$ python -q
>>> import numpy as np
>>> from numpy import linalg as LA
>>> np.set_printoptions(precision=2, suppress=True, linewidth=120)
>>> F = np.load("out8.npy")
>>> F
array([[-19.73,  19.74, -10.32,  10.87,  20.36,  19.07, -10.2 ,   1.78, -10.89],
       [-19.65,  21.05, -10.77,  10.6 ,  20.39,  19.33, -10.15,  -0.56, -10.11],
       [-20.49,  19.  ,  -9.8 ,   9.19,  19.93,  19.81,  -8.9 ,   0.61, -10.13],
       [-21.12,  20.91, -10.52,   9.33,  20.16,  20.53,  -9.75,  -0.78,  -9.95],
       [-20.46,  18.64, -10.35,   7.78,  19.06,  20.26,  -9.98,   0.48,  -9.42],
       [-20.98,  18.42,  -9.85,  10.03,  19.01,  20.06, -10.62,  -0.6 ,  -8.59],
       [-19.84,  20.76, -10.12,   9.67,  20.16,  17.88, -11.72,  -0.34,  -8.99],
       [-18.2 ,  18.32,  -9.71,  10.19,  20.09,  19.98,  -9.14,  -0.2 ,  -9.71],
       [-18.21,  21.5 , -11.05,   9.79,  19.48,  21.9 ,  -7.61,  -1.49,  -9.56],
       [-19.47,  18.24, -10.81,  10.25,  22.02,  20.61,  -9.29,   0.48, -10.22],
       [-19.01,  18.2 , -10.33,  10.16,  19.68,  19.77,  -8.56,  -1.09, -11.8 ],
       [-19.97,  20.56, -10.54,   9.75,  20.75,  18.7 , -10.51,  -2.46,  -8.73],
       [-18.63,  21.07,  -9.91,   9.48,  22.43,  20.19, -10.19,  -0.12,  -8.83],
       [-22.  ,  19.79,  -8.94,   9.63,  19.71,  19.32, -11.01,   0.93,  -8.14],
       [-21.08,  20.66, -10.15,   9.73,  19.61,  19.94, -10.26,   0.78,  -8.93],
       [-20.56,  20.87,  -9.53,   9.15,  19.65,  19.22,  -8.97,  -0.24,  -9.5 ],
       [-19.75,  17.2 , -12.68,  10.96,  19.75,  20.12,  -9.41,  -1.57,  -9.18],
       [-18.82,  19.66,  -8.96,   9.62,  19.69,  19.72,  -9.36,   0.35,  -9.88],
       [-20.07,  19.91, -10.43,  10.91,  17.47,  23.54,  -9.97,   0.55,  -8.66]])
>>> z = F[:, 0] > np.median(F[:, 0])
>>> r0 = F[z].mean(axis=0) - F[~z].mean(axis=0)
>>> r0
array([ 1.6 , -0.51, -0.48,  0.7 ,  0.88,  0.15,  0.85, -0.16, -0.92])
>>> ((F - F.mean(axis=0)) @ r0 > 0).astype(int)
array([1, 1, 0, 0, 0, 0, 0, 1, 1, 1, 1, 0, 1, 0, 0, 0, 1, 1, 0])
